$ python3 -q
>>> import numpy as np
>>> np.set_printoptions(precision=1, suppress=True, linewidth=160, floatmode="fixed")
>>> m1 = np.loadtxt("mat.csv", delimiter=",")
>>> m1
array([[ 1.0,  0.0,  0.0,  0.0],
       [ 0.0, -1.0,  0.0,  0.0],
       [ 0.0,  0.0,  0.0,  0.0],
       [ 0.0,  0.0,  0.0,  0.0]])
>>> np.sort(np.linalg.eigvals(m1).real)
array([-1.0,  0.0,  0.0,  1.0])
>>> m1 @ m1
array([[1.0, 0.0, 0.0, 0.0],
       [0.0, 1.0, 0.0, 0.0],
       [0.0, 0.0, 0.0, 0.0],
       [0.0, 0.0, 0.0, 0.0]])
>>> np.linalg.svd(m1, compute_uv=False)
array([1.0, 1.0, 0.0, 0.0])
>>> m1[:, 0] @ m1[:, 3]
np.float64(0.0)
>>> m1 @ m1.T
array([[1.0, 0.0, 0.0, 0.0],
       [0.0, 1.0, 0.0, 0.0],
       [0.0, 0.0, 0.0, 0.0],
       [0.0, 0.0, 0.0, 0.0]])
>>> np.all(np.linalg.eigvalsh(m1) > 0)
np.False_
>>> round(float(np.linalg.eigvalsh(m1).min()), 1)
-1.0
>>> mat = np.load("case7.npy")
>>> mat
array([[0.0, 0.0, 8.0, 1.0],
       [0.0, 0.0, 7.0, 0.0],
       [8.0, 7.0, 0.0, 0.0],
       [1.0, 0.0, 0.0, 0.0]])
>>> # symmetric
>>> np.round(np.linalg.norm(m1, 2) / np.linalg.norm(m1), 1)
np.float64(0.7)
>>> [round(float(x), 1) for x in np.linalg.svd(m1, compute_uv=False)[:3]]
[1.0, 1.0, 0.0]
>>> w, V = np.linalg.eigvalsh(mat)
Traceback (most recent call last):
  File "<python-input-16>", line 1, in <module>
    w, V = np.linalg.eigvalsh(mat)
    ^^^^
ValueError: too many values to unpack (expected 2)
>>> w, V = np.linalg.eigh(mat)
>>> np.round(V.T @ mat @ V, 1) + 0
array([[-10.7,   0.0,   0.0,   0.0],
       [  0.0,  -0.7,   0.0,   0.0],
       [  0.0,   0.0,   0.7,   0.0],
       [  0.0,   0.0,   0.0,  10.7]])
>>> np.abs(V[:, -1])
array([0.5, 0.5, 0.7, 0.1])
>>> np.linalg.eigvalsh(mat + 4 * np.eye(4))
array([-6.7,  3.3,  4.7, 14.7])
>>> w
array([-10.7,  -0.7,   0.7,  10.7])
>>> np.round(V.T @ V, 1) + 0
array([[1.0, 0.0, 0.0, 0.0],
       [0.0, 1.0, 0.0, 0.0],
       [0.0, 0.0, 1.0, 0.0],
       [0.0, 0.0, 0.0, 1.0]])
>>> np.unique(w.round(6) + 0, return_counts=True)[1]
array([1, 1, 1, 1])
>>> data = -3 * np.eye(3) + np.ones((3, 3))
>>> data
array([[-2.0,  1.0,  1.0],
       [ 1.0, -2.0,  1.0],
       [ 1.0,  1.0, -2.0]])
>>> r = np.linalg.matrix_rank(data)
>>> r
np.int64(2)
>>> N = np.linalg.svd(data)[2][r:].T
>>> N @ N.T
array([[0.3, 0.3, 0.3],
       [0.3, 0.3, 0.3],
       [0.3, 0.3, 0.3]])
>>> np.linalg.matrix_rank(data.T @ data), np.linalg.matrix_rank(data @ data.T)
(np.int64(2), np.int64(2))
>>> np.allclose(data @ N, 0)
True
>>> [int(np.linalg.matrix_rank(data[:, :j + 1])) for j in range(3)]
[1, 2, 2]
>>> r0 = np.array([1, 1])
>>> np.correlate(data[0], data[1], "full")
array([-2.0,  5.0, -3.0, -1.0,  1.0])
>>> np.cross(data[0, :3], data[1, :3])
array([3.0, 3.0, 3.0])
>>> np.polyval(r0, data[0])
array([-1.0,  2.0,  2.0])
>>> rng = np.random.default_rng(16664)
>>> labels = rng.integers(0, 2, 4)
>>> E = np.triu((labels[:, None] == labels) & (rng.random((4, 4)) < 0.8), 1).astype(int)
>>> E += E.T
>>> E
array([[0, 1, 1, 0],
       [1, 0, 1, 0],
       [1, 1, 0, 0],
       [0, 0, 0, 0]])
>>> # splits into 2 blocks
>>> np.trace(E @ E @ E) // 6
np.int64(1)
>>> np.argwhere(np.triu(E))
array([[0, 1],
       [0, 2],
       [1, 2]])
>>> E @ E
array([[2, 1, 1, 0],
       [1, 2, 1, 0],
       [1, 1, 2, 0],
       [0, 0, 0, 0]])
>>> Lm = np.diag(E.sum(axis=1)) - E
>>> np.linalg.matrix_rank(Lm)
np.int64(2)
>>> Lm
array([[ 2, -1, -1,  0],
       [-1,  2, -1,  0],
       [-1, -1,  2,  0],
       [ 0,  0,  0,  0]])
>>> np.round(np.linalg.eigvalsh(Lm), 1) + 0
array([0.0, 0.0, 3.0, 3.0])
>>> Lm @ np.ones(4)
array([0.0, 0.0, 0.0, 0.0])
>>> round(np.linalg.det(Lm[1:, 1:]))
0
